% ipython --no-banner

In [1]: import numpy as np

In [2]: import numpy.linalg as la

In [3]: np.set_printoptions(suppress=True, linewidth=140)

In [4]: rnd = lambda a: np.round(a, 1) + 0

In [5]: arr = np.load("sample3.npy")

In [6]: rnd(arr)
Out[6]: 
array([[-0.2,  0.1,  0.7, -0.7],
       [-1. ,  0. , -0.1,  0.2],
       [-0.1,  0.3, -0.7, -0.6],
       [ 0.1,  1. ,  0.2,  0.2]])

In [7]: def softmax(z):
   ...:     e = np.exp(z - z.max(axis=-1, keepdims=True))
   ...:     return e / e.sum(axis=-1, keepdims=True)
   ...: 

In [8]: rnd(softmax(10 * arr[0]))
Out[8]: array([0., 0., 1., 0.])

In [9]: S = arr @ arr.T / np.sqrt(4)

In [10]: softmax(S).round(6).argmax(axis=1)
Out[10]: array([0, 1, 2, 3])

In [11]: rnd(la.pinv(arr))
Out[11]: 
array([[-0.2, -1. , -0.1,  0.1],
       [ 0.1,  0. ,  0.3,  1. ],
       [ 0.7, -0.1, -0.7,  0.2],
       [-0.7,  0.2, -0.6,  0.2]])

In [12]: rnd(arr @ arr.T)
Out[12]: 
array([[1., 0., 0., 0.],
       [0., 1., 0., 0.],
       [0., 0., 1., 0.],
       [0., 0., 0., 1.]])

In [13]: O, r_ = la.qr(arr)

In [14]: print(rnd(np.trace(O @ O.T)))
4.0

In [15]: print(rnd(O))
[[-0.2  0.1  0.7 -0.7]
 [-1.   0.  -0.1  0.2]
 [-0.1  0.3 -0.7 -0.6]
 [ 0.1  1.   0.2  0.2]]

In [16]: np.allclose(r_.T @ r_, arr.T @ arr)
Out[16]: True

In [17]: rnd(np.abs(np.diag(r_)))
Out[17]: array([1., 1., 1., 1.])

In [18]: data = np.load("w.npy")

In [19]: print(data)
[[23  7]
 [ 7 15]]

In [20]: vec = np.ones(2)

In [21]: for _ in range(5):
    ...:     vec = data @ vec
    ...:     vec /= la.norm(vec)
    ...:     print(round(vec @ data @ vec, 1))
    ...: 
26.9
27.0
27.1
27.1
27.1

In [22]: rnd(la.eigvalsh(data)[-1])
Out[22]: np.float64(27.1)

In [23]: w, V = la.eig(data)

In [24]: rnd(np.sort(la.eigvals(data.T)))
Out[24]: array([10.9, 27.1])

In [25]: rnd(np.sort(la.eigvals(data @ data)))
Out[25]: array([119.6, 732.4])

In [26]: data @ V[:, 0] - w[0] * V[:, 0]
Out[26]: array([0., 0.])

In [27]: rnd(w)
Out[27]: array([27.1, 10.9])

In [28]: np.prod(w)
Out[28]: np.float64(296.0)

In [29]: print(rnd(np.abs(la.eigvals(data)).max()))
27.1

In [30]: la.determinant(data)
---------------------------------------------------------------------------
AttributeError                            Traceback (most recent call last)
Cell In[30], line 1
----> 1 la.determinant(data)

AttributeError: module 'numpy.linalg' has no attribute 'determinant'

In [31]: data.inv()
---------------------------------------------------------------------------
AttributeError                            Traceback (most recent call last)
Cell In[31], line 1
----> 1 data.inv()

AttributeError: 'numpy.ndarray' object has no attribute 'inv'

In [32]: print((data - data.T) / 2)
[[0. 0.]
 [0. 0.]]

In [33]: data @ data
Out[33]: 
array([[578, 266],
       [266, 274]])

In [34]: print(la.matrix_power(data, 2))
[[578 266]
 [266 274]]

In [35]: Lm = la.cholesky(data)

In [36]: rnd(data / np.sqrt(np.outer(np.diag(data), np.diag(data))))
Out[36]: 
array([[1. , 0.4],
       [0.4, 1. ]])

In [37]: rnd(Lm @ Lm.T)
Out[37]: 
array([[23.,  7.],
       [ 7., 15.]])

In [38]: rnd(np.diag(Lm) ** 2)
Out[38]: array([23. , 12.9])

In [39]: print(rnd(Lm))
[[4.8 0. ]
 [1.5 3.6]]

In [40]: vec = np.array([2, 9, -8, 0])

In [41]: rnd(arr @ (2 * vec))
Out[41]: array([-10.2,  -2. ,  16.4,  14.8])

In [42]: print(rnd(arr * vec))
[[-0.4  0.6 -5.2  0. ]
 [-1.9  0.3  0.6  0. ]
 [-0.1  2.5  5.8  0. ]
 [ 0.1  8.6 -1.4  0. ]]

In [43]: print(rnd(np.einsum("ij,j->i", arr, vec)))
[-5.1 -1.   8.2  7.4]

In [44]: (arr @ vec).argmax()
Out[44]: np.int64(2)

In [45]: rnd((arr * vec).sum(axis=1))
Out[45]: array([-5.1, -1. ,  8.2,  7.4])

In [46]: M = np.loadtxt("block16.csv", delimiter=",")

In [47]: M
Out[47]: 
array([[1., 0.],
       [0., 1.]])

In [48]: vec = np.ones(2)

In [49]: for _ in range(5):
    ...:     vec = M @ vec
    ...:     vec /= la.norm(vec)
    ...:     print(round(vec @ M @ vec, 1))
    ...: 
1.0
1.0
1.0
1.0
1.0

In [50]: rnd(vec)
Out[50]: array([0.7, 0.7])

In [51]: rnd(la.eigvalsh(M)[-1])
Out[51]: np.float64(1.0)

In [52]: np.flatnonzero(la.matrix_power((M != 0) + (M.T != 0) + np.eye(2), 2)[0])
Out[52]: array([0])

In [53]: print(rnd(np.sort(la.eigvals(M).real)))
[1. 1.]

In [54]: rnd(la.det(M))
Out[54]: np.float64(1.0)

In [55]: rnd(la.pinv(M))
Out[55]: 
array([[1., 0.],
       [0., 1.]])

In [56]: F = np.load("layer3.npy")

In [57]: F
Out[57]: 
array([[-2,  0,  0,  0],
       [ 1, -2,  0,  0],
       [-1, -2,  0,  0],
       [ 1, -3,  3,  0]])

In [58]: np.poly(F)
Out[58]: array([1., 4., 4., 0., 0.])

In [59]: rnd(la.eigvals(F).sum().real)
Out[59]: np.float64(-4.0)

In [60]: rnd(la.det(F.T))
Out[60]: np.float64(0.0)

In [61]: np.einsum("ij,ji->", F, F)
Out[61]: np.int64(8)

In [62]: print(np.einsum("ii->", F))
-4

In [63]: rnd(la.eigvals(F))
Out[63]: array([ 0.,  0., -2., -2.])

In [64]: np.kron(np.eye(2, dtype=int), F)
Out[64]: 
array([[-2,  0,  0,  0,  0,  0,  0,  0],
       [ 1, -2,  0,  0,  0,  0,  0,  0],
       [-1, -2,  0,  0,  0,  0,  0,  0],
       [ 1, -3,  3,  0,  0,  0,  0,  0],
       [ 0,  0,  0,  0, -2,  0,  0,  0],
       [ 0,  0,  0,  0,  1, -2,  0,  0],
       [ 0,  0,  0,  0, -1, -2,  0,  0],
       [ 0,  0,  0,  0,  1, -3,  3,  0]])

In [65]: np.argsort(-la.norm(F, axis=0).round(6), kind="stable")[:3]
Out[65]: array([1, 2, 0])

In [66]: la.matrix_rank(F, rtol=0.1)
Out[66]: np.int64(3)

In [67]: rnd(la.norm(F, 2) / la.norm(F))
Out[67]: np.float64(0.9)

In [68]: Uu, sv, Vt = la.svd(F)

In [69]: V = Vt[:(sv > 1e-8).sum()]

In [70]: rng = np.random.default_rng(652885)

In [71]: vec = F[2] + 4 * F[3] + rng.integers(2) * np.eye(4)[3]

In [72]: vec
Out[72]: array([  3., -14.,  12.,   1.])

In [73]: rnd(la.norm(vec - V.T @ V @ vec))
Out[73]: np.float64(1.0)

In [74]: rnd(V.T @ V)
Out[74]: 
array([[1., 0., 0., 0.],
       [0., 1., 0., 0.],
       [0., 0., 1., 0.],
       [0., 0., 0., 0.]])

In [75]: np.allclose(V.T @ V @ vec, vec)
Out[75]: False

In [76]: F @ F
Out[76]: 
array([[ 4,  0,  0,  0],
       [-4,  4,  0,  0],
       [ 0,  4,  0,  0],
       [-8,  0,  0,  0]])

In [77]: rnd(np.sort(la.eigvals(F)))
Out[77]: array([-2., -2.,  0.,  0.])

In [78]: A = np.load("mat.npy")

In [79]: A
Out[79]: 
array([[ 0,  5],
       [-5,  0]])

In [80]: vec = np.array([3, -1])

In [81]: y = A @ vec

In [82]: b, lr = np.zeros(2), 1 / la.norm(A, 2) ** 2

In [83]: for i in range(30):
    ...:     b -= lr * A.T @ (A @ b - y)
    ...:     if i % 10 == 0: print(i, round(la.norm(A @ b - y), 1))
    ...: 
0 0.0
10 0.0
20 0.0

In [84]: b
Out[84]: array([ 3., -1.])

In [85]: print(rnd(la.cond(A)))
1.0

In [86]: print(rnd(np.abs(la.eigvals(A)).max()))
5.0

In [87]: (A + A.T) / 2
Out[87]: 
array([[0., 0.],
       [0., 0.]])

In [88]: rnd(la.det(A))
Out[88]: np.float64(25.0)

In [89]: idx = rng.permutation(2)

In [90]: print(idx)
[0 1]

In [91]: M2 = A[idx][:, idx]

In [92]: print(np.allclose(M2, A))
True

In [93]: M2 = la.inv(A)

In [94]: print(rnd(la.det(A) * la.det(M2)))
1.0

In [95]: (np.abs(M2) > 1e-9).astype(int)
Out[95]: 
array([[0, 1],
       [1, 0]])

In [96]: rnd(la.inv(M2))
Out[96]: 
array([[ 0.,  5.],
       [-5.,  0.]])

In [97]: gram = A.T @ A

In [98]: print(gram)
[[25  0]
 [ 0 25]]

In [99]: print(np.trace(gram), (A ** 2).sum())
50 50

In [100]: m1 = np.load("dump.npy")

In [101]: m1
Out[101]: 
array([[ 9, -6,  0, -3,  9],
       [-6,  4,  0,  2, -6],
       [ 0,  0,  1, -3,  2],
       [-3,  2, -3, 10, -9],
       [ 9, -6,  2, -9, 13]])

In [102]: print(rnd(la.norm(m1, 1)), rnd(la.norm(m1, np.inf)))
39.0 39.0

In [103]: print(rnd(la.norm(m1, "nuc")))
37.0

In [104]: rnd(la.norm(m1, axis=0))
Out[104]: array([14.4,  9.6,  3.7, 14.2, 19.3])

In [105]: rnd(la.norm(m1) ** 2 / la.norm(m1, 2) ** 2)
Out[105]: np.float64(1.1)

In [106]: rnd(la.norm(m1, axis=1))
Out[106]: array([14.4,  9.6,  3.7, 14.2, 19.3])

In [107]: print(rnd(la.norm(m1, 2)))
28.6

In [108]: idx = rng.permutation(5)

In [109]: idx
Out[109]: array([3, 0, 2, 4, 1])

In [110]: M2 = m1[idx][:, idx]

In [111]: M2
Out[111]: 
array([[10, -3, -3, -9,  2],
       [-3,  9,  0,  9, -6],
       [-3,  0,  1,  2,  0],
       [-9,  9,  2, 13, -6],
       [ 2, -6,  0, -6,  4]])

In [112]: print(np.diag(M2))
[10  9  1 13  4]

In [113]: print(np.allclose(M2, m1))
False

In [114]: gram = m1.T @ m1

In [115]: np.trace(gram), (m1 ** 2).sum()
Out[115]: (np.int64(887), np.int64(887))

In [116]: np.allclose(gram, gram.T)
Out[116]: True

In [117]: rnd(la.svd(m1, compute_uv=False) ** 2)
Out[117]: array([815.8,  71.2,   0. ,   0. ,   0. ])

In [118]: rnd(la.eigvalsh(gram)[::-1])
Out[118]: array([815.8,  71.2,   0. ,   0. ,   0. ])

In [119]: la.matrix_rank(gram)
Out[119]: np.int64(2)

In [120]: w, V = la.eigh(m1)

In [121]: vec = np.array([-6, -3, -7, -3, -6])

In [122]: rnd(vec @ m1 @ vec / (vec @ vec)), rnd(w[0]), rnd(w[-1])
Out[122]: (np.float64(6.0), np.float64(0.0), np.float64(28.6))

In [123]: vec @ m1 @ vec
Out[123]: np.int64(829)

In [124]: rnd(V * np.maximum(w, 0) @ V.T)
Out[124]: 
array([[ 9., -6.,  0., -3.,  9.],
       [-6.,  4.,  0.,  2., -6.],
       [ 0.,  0.,  1., -3.,  2.],
       [-3.,  2., -3., 10., -9.],
       [ 9., -6.,  2., -9., 13.]])

In [125]: r0 = np.array([0, -2, 1, 3])

In [126]: feats = np.outer(rng.normal(size=21), r0) + 0.1 * rng.normal(size=(21, 4))

In [127]: rnd(feats)
Out[127]: 
array([[ 0.2, -1.8,  1. ,  3. ],
       [ 0. ,  0.2, -0.3, -0.1],
       [ 0. ,  2.5, -1.2, -3.9],
       [ 0. ,  0. ,  0.2,  0. ],
       [-0.1, -0.2,  0.2,  0.6],
       [ 0. , -2.5,  1.1,  3.5],
       [-0.1, -0.4,  0.1,  0.5],
       [ 0. ,  1.1, -0.4, -1.5],
       [ 0. , -1.3,  0.5,  1.9],
       [ 0.1, -1.4,  0.9,  2.1],
       [ 0.1, -0.9,  0.3,  1.4],
       [ 0. ,  1.1, -0.5, -2.1],
       [ 0. ,  2.5, -1.3, -3.5],
       [ 0.1,  0.4, -0.3, -0.5],
       [ 0. ,  0.7, -0.2, -1. ],
       [ 0. ,  0. , -0.2, -0.1],
       [-0.1,  0.9, -0.6, -1.4],
       [-0.4, -2.3,  1.3,  3.9],
       [-0.1, -1.1,  0.4,  1.2],
       [ 0. , -1.8,  0.6,  2.8],
       [-0.1,  0.3, -0.2, -0.4]])

In [128]: r0 = np.array([-2, -2])

In [129]: rnd(np.correlate(feats[13], feats[15], "full"))
Out[129]: array([ 0. ,  0. , -0.1,  0.1,  0.1,  0. ,  0. ])

In [130]: rnd(np.convolve(feats[13], r0))
Out[130]: array([-0.1, -1. , -0.3,  1.6,  1. ])

In [131]: vec = np.array([2, 2])

In [132]: h = np.maximum(data @ vec, 0)

In [133]: data * (h > 1e-9)[:, None]
Out[133]: 
array([[23,  7],
       [ 7, 15]])

In [134]: np.maximum(data @ vec, 0) - np.maximum(-data @ vec, 0)
Out[134]: array([60, 44])

In [135]: h
Out[135]: array([60, 44])

In [136]: print(data.T @ h)
[1688 1080]

In [137]: np.maximum(data @ (3 * vec), 0)
Out[137]: array([180, 132])

In [138]: W2 = feats[[13, 10]].astype(float)

In [139]: for _ in range(4):
     ...:     idx = la.norm(feats[:, None] - W2, axis=-1).argmin(axis=1)
     ...:     W2 = np.array([feats[idx == j].mean(axis=0) for j in range(2)])
     ...: 

In [140]: idx
Out[140]: array([1, 0, 0, 0, 1, 1, 1, 0, 1, 1, 1, 0, 0, 0, 0, 0, 0, 1, 1, 1, 0])

In [141]: np.bincount(idx)
Out[141]: array([11, 10])

In [142]: print(np.abs(W2[1] - W2[0]).argmax())
3

In [143]: M2 = np.array([[-2, -4], [4, 3], [-5, 2], [-4, -4], [-2, -2]])

In [144]: W2 = np.array([[0, 2, 4, 4], [1, 4, -3, -1]])

In [145]: W0 = M2 @ W2

In [146]: W0
Out[146]: 
array([[ -4, -20,   4,  -4],
       [  3,  20,   7,  13],
       [  2,  -2, -26, -22],
       [ -4, -24,  -4, -12],
       [ -2, -12,  -2,  -6]])

In [147]: t3 = np.stack([W0, 4 * W0, W0[::-1]])

In [148]: rnd(la.norm(t3, axis=(1, 2)))
Out[148]: array([ 56.4, 225.7,  56.4])

In [149]: t3.shape
Out[149]: (3, 5, 4)

In [150]: la.matrix_rank(t3.reshape(3, -1))
Out[150]: np.int64(2)

In [151]: print(la.matrix_rank(t3))
[2 2 2]
